$ python3 -q
>>> import numpy as np
>>> from numpy import linalg as LA
>>> np.set_printoptions(suppress=True, linewidth=100)
>>> K = np.load("out8.npy")
>>> K
array([[1, 3, 3],
       [1, 3, 3],
       [3, 3, 0]])
>>> # rows 0 and 1 are equal
>>> P = np.triu(np.array([[1, 2, 1], [1, 3, 2], [2, 2, 2]]), 1) + np.eye(3)
>>> A2 = P @ K @ LA.inv(P)
>>> P @ K - K @ P
array([[ 5.,  7., -1.],
       [ 6.,  4., -7.],
       [ 0., -6., -9.]])
>>> LA.matrix_rank(A2)
np.int64(2)
>>> round(float(LA.det(A2)), 2)
-0.0
>>> A2
array([[ 6.,  0.,  3.],
       [ 7., -5.,  6.],
       [ 3., -3.,  3.]])
>>> def softmax(z):
...     e = np.exp(z - z.max(axis=-1, keepdims=True))
...     return e / e.sum(axis=-1, keepdims=True)
... 
>>> print(np.round(softmax(K[0]), 2))
[0.06 0.47 0.47]
>>> S = K @ K.T / np.sqrt(3)
>>> np.round(softmax(S)[0] @ K, 2)
array([1.02, 3.  , 2.97])
>>> np.round(softmax(S), 2)
array([[0.5 , 0.5 , 0.01],
       [0.5 , 0.5 , 0.01],
       [0.03, 0.03, 0.94]])
>>> softmax(S).round(6).argmax(axis=1)
array([0, 0, 2])
>>> np.round(softmax(S + np.triu(np.full(S.shape, -np.inf), 1)), 2)
array([[1.  , 0.  , 0.  ],
       [0.5 , 0.5 , 0.  ],
       [0.03, 0.03, 0.94]])
>>> vec = np.array([0, -2, -2])
>>> K @ vec
array([-12, -12,  -6])
>>> K * vec
array([[ 0, -6, -6],
       [ 0, -6, -6],
       [ 0, -6,  0]])
>>> np.sign((K @ vec).round(6))
array([-1, -1, -1])
>>> left, sigma, Vt = LA.svd(K)
>>> evecs = Vt[:(sigma > 1e-8).sum()]
>>> rng = np.random.default_rng(3344)
>>> vec = K[0] + -1 * K[1] + rng.integers(2) * np.eye(3)[0]
>>> vec
array([0., 0., 0.])
>>> print(np.allclose(evecs.T @ evecs @ vec, vec))
True
>>> LA.matrix_rank(np.vstack([K, vec]))
np.int64(2)
>>> np.round(np.diag(evecs.T @ evecs), 2)
array([0.59, 0.59, 0.82])
>>> arr = np.cumsum(np.array([[5, 0, 5],
...     [4, -1, -5],
...     [-1, -3, 2],
...     [1, -3, 5],
...     [-2, 2, -5],
...     [5, -2, 4],
...     [1, 3, -5],
...     [5, -3, -3],
...     [-5, 0, -5],
...     [-3, -1, -4],
...     [2, 2, -2],
...     [4, -2, -1],
...     [2, -2, -5],
...     [-4, 2, -5],
...     [4, 5, -5],
...     [-3, -2, -5],
...     [0, 2, -2],
...     [1, 5, -2],
...     [-4, -3, -3],
...     [2, -4, 4],
...     [-2, 2, 4],
...     [-4, -5, -2],
...     [3, 5, 5],
...     [3, -4, 5]]), axis=0)
>>> arr
array([[  5,   0,   5],
       [  9,  -1,   0],
       [  8,  -4,   2],
       [  9,  -7,   7],
       [  7,  -5,   2],
       [ 12,  -7,   6],
       [ 13,  -4,   1],
       [ 18,  -7,  -2],
       [ 13,  -7,  -7],
       [ 10,  -8, -11],
       [ 12,  -6, -13],
       [ 16,  -8, -14],
       [ 18, -10, -19],
       [ 14,  -8, -24],
       [ 18,  -3, -29],
       [ 15,  -5, -34],
       [ 15,  -3, -36],
       [ 16,   2, -38],
       [ 12,  -1, -41],
       [ 14,  -5, -37],
       [ 12,  -3, -33],
       [  8,  -8, -35],
       [ 11,  -3, -30],
       [ 14,  -7, -25]])
>>> P = arr @ LA.solve(arr.T @ arr, arr.T)
>>> np.round(P @ arr[:, 0], 2)
array([ 5.,  9.,  8.,  9.,  7., 12., 13., 18., 13., 10., 12., 16., 18., 14., 18., 15., 15., 16.,
       12., 14., 12.,  8., 11., 14.])
>>> Ac = arr - arr.mean(axis=0)
>>> left, sigma, Vt = LA.svd(Ac, full_matrices=False)
>>> np.round(Vt[0] * np.sign(Vt[0, np.abs(Vt[0]).argmax()]), 2)
array([-0.1 , -0.03,  0.99])
>>> np.round(Ac.mean(axis=0), 2) + 0
array([0., 0., 0.])
>>> F = np.load("data.npy")
>>> F
array([[ 3.06, -2.55, -0.22, -6.33],
       [ 3.19, -3.37, -0.06, -5.51],
       [-0.34, -0.06,  0.05,  0.34],
       [-0.33,  0.74,  0.3 ,  1.84]])
>>> round(np.log10(LA.cond(F)))
2
>>> np.argsort(-LA.norm(F, axis=0).round(6), kind="stable")[:3]
array([3, 0, 1])
>>> M = np.array([[6.0, -4.0, 5.0], [8.0, -6.0, 8.0], [0.0, 0.0, 1.0]])
>>> M
array([[ 6., -4.,  5.],
       [ 8., -6.,  8.],
       [ 0.,  0.,  1.]])
>>> u = np.array([2, -3, -3])
>>> A2 = M + np.outer(u, np.eye(3)[0])
>>> LA.matrix_rank(LA.inv(A2) - LA.inv(M), tol=1e-8)
np.int64(1)
>>> J = np.load("block0.npy")
>>> J
array([[-1.  ,  0.94, -0.98],
       [ 1.  ,  0.08,  0.96],
       [ 0.9 , -0.95, -0.2 ],
       [ 0.99, -0.92,  0.6 ],
       [-0.91,  1.  ,  0.75],
       [ 0.83, -0.96, -0.36],
       [-0.14,  0.79,  0.43],
       [ 0.75, -0.86, -0.16],
       [ 0.89, -0.12,  0.58],
       [ 1.  , -1.  ,  0.81],
       [ 0.94, -0.2 ,  0.64],
       [-0.22, -0.91, -0.71],
       [ 0.69, -0.24,  0.29],
       [ 0.22, -0.46, -0.14],
       [-0.94, -0.08, -0.73],
       [-0.95,  0.81, -0.36],
       [ 0.04,  0.98,  0.83]])
>>> A2 = np.c_[J[:, :1] @ np.array([[0]]), np.array([1, 0, 3, -1, -3, 0, -1, 2, 0, 0, -2, 0, -2, 2, 1, 2, 2])]
>>> print(A2)
[[ 0.  1.]
 [ 0.  0.]
 [ 0.  3.]
 [ 0. -1.]
 [ 0. -3.]
 [ 0.  0.]
 [ 0. -1.]
 [ 0.  2.]
 [ 0.  0.]
 [ 0.  0.]
 [ 0. -2.]
 [ 0.  0.]
 [ 0. -2.]
 [ 0.  2.]
 [ 0.  1.]
 [ 0.  2.]
 [ 0.  2.]]
>>> np.round(LA.norm(A2 - J @ LA.lstsq(J, A2)[0], axis=0), 2)
array([0.  , 5.87])
>>> np.round(LA.norm(LA.qr(J)[0].T @ A2, axis=0) ** 2 / ((A2 ** 2).sum(axis=0) + 1e-12), 2)
array([0.  , 0.25])
